$ ipython --no-banner

In [1]: import numpy as np

In [2]: np.set_printoptions(precision=2, suppress=True, linewidth=100)

In [3]: A = np.load("arr.npy")

In [4]: A
Out[4]: 
array([[14.,  6.,  9.,  9.,  6.,  0.,  0., -6., -6.,  6.,  0., -6., -6.,  0.,  6.],
       [ 6.,  9.,  6.,  6.,  4.,  0.,  0., -4., -4.,  4.,  0., -4., -4.,  0.,  4.],
       [ 9.,  6., 14.,  9.,  6.,  0.,  0., -6., -6.,  6.,  0., -6., -6.,  0.,  6.],
       [ 9.,  6.,  9., 14.,  6.,  0.,  0., -6., -6.,  6.,  0., -6., -6.,  0.,  6.],
       [ 6.,  4.,  6.,  6.,  9.,  0.,  0., -4., -4.,  4.,  0., -4., -4.,  0.,  4.],
       [ 0.,  0.,  0.,  0.,  0.,  5.,  0.,  0.,  0.,  0.,  0.,  0.,  0.,  0.,  0.],
       [ 0.,  0.,  0.,  0.,  0.,  0.,  5.,  0.,  0.,  0.,  0.,  0.,  0.,  0.,  0.],
       [-6., -4., -6., -6., -4.,  0.,  0.,  9.,  4., -4.,  0.,  4.,  4.,  0., -4.],
       [-6., -4., -6., -6., -4.,  0.,  0.,  4.,  9., -4.,  0.,  4.,  4.,  0., -4.],
       [ 6.,  4.,  6.,  6.,  4.,  0.,  0., -4., -4.,  9.,  0., -4., -4.,  0.,  4.],
       [ 0.,  0.,  0.,  0.,  0.,  0.,  0.,  0.,  0.,  0.,  5.,  0.,  0.,  0.,  0.],
       [-6., -4., -6., -6., -4.,  0.,  0.,  4.,  4., -4.,  0.,  9.,  4.,  0., -4.],
       [-6., -4., -6., -6., -4.,  0.,  0.,  4.,  4., -4.,  0.,  4.,  9.,  0., -4.],
       [ 0.,  0.,  0.,  0.,  0.,  0.,  0.,  0.,  0.,  0.,  0.,  0.,  0.,  5.,  0.],
       [ 6.,  4.,  6.,  6.,  4.,  0.,  0., -4., -4.,  4.,  0., -4., -4.,  0.,  9.]])

In [5]: round(np.log10(np.linalg.cond(A)))
Out[5]: 1

In [6]: np.abs(np.linalg.svd(A)[2][-1])
Out[6]: array([0.  , 0.26, 0.03, 0.53, 0.31, 0.  , 0.  , 0.05, 0.37, 0.31, 0.  , 0.31, 0.33, 0.  , 0.33])

In [7]: np.linalg.matrix_rank(A, rtol=0.1)
Out[7]: np.int64(1)

In [8]: [round(float(x), 2) for x in np.linalg.svd(A, compute_uv=False)[:3]]
Out[8]: [64.0, 5.0, 5.0]

In [9]: np.sort(np.abs(np.linalg.eigvals(A)))
Out[9]: array([ 5.,  5.,  5.,  5.,  5.,  5.,  5.,  5.,  5.,  5.,  5.,  5.,  5.,  5., 64.])

In [10]: np.trace(A)
Out[10]: np.float64(134.0)

In [11]: np.flatnonzero(np.linalg.matrix_power((A != 0) + (A.T != 0) + np.eye(15), 15)[6])
Out[11]: array([6])

In [12]: E = 4 * np.eye(11) + np.eye(11, k=1)

In [13]: E
Out[13]: 
array([[4., 1., 0., 0., 0., 0., 0., 0., 0., 0., 0.],
       [0., 4., 1., 0., 0., 0., 0., 0., 0., 0., 0.],
       [0., 0., 4., 1., 0., 0., 0., 0., 0., 0., 0.],
       [0., 0., 0., 4., 1., 0., 0., 0., 0., 0., 0.],
       [0., 0., 0., 0., 4., 1., 0., 0., 0., 0., 0.],
       [0., 0., 0., 0., 0., 4., 1., 0., 0., 0., 0.],
       [0., 0., 0., 0., 0., 0., 4., 1., 0., 0., 0.],
       [0., 0., 0., 0., 0., 0., 0., 4., 1., 0., 0.],
       [0., 0., 0., 0., 0., 0., 0., 0., 4., 1., 0.],
       [0., 0., 0., 0., 0., 0., 0., 0., 0., 4., 1.],
       [0., 0., 0., 0., 0., 0., 0., 0., 0., 0., 4.]])

In [14]: x0 = np.array([0, 3, 2, 0, 1, 3, 3, 0, 1, 2, 0])

In [15]: y = E @ x0

In [16]: b, lr = np.zeros(11), 1 / np.linalg.norm(E, 2) ** 2

In [17]: for i in range(150):
    ...:     b -= lr * E.T @ (E @ b - y)
    ...:     if i % 50 == 0: print(i, round(np.linalg.norm(E @ b - y), 2))
    ...: 
0 5.29
50 0.0
100 0.0

In [18]: b.round(2) + 0
Out[18]: array([0., 3., 2., 0., 1., 3., 3., 0., 1., 2., 0.])
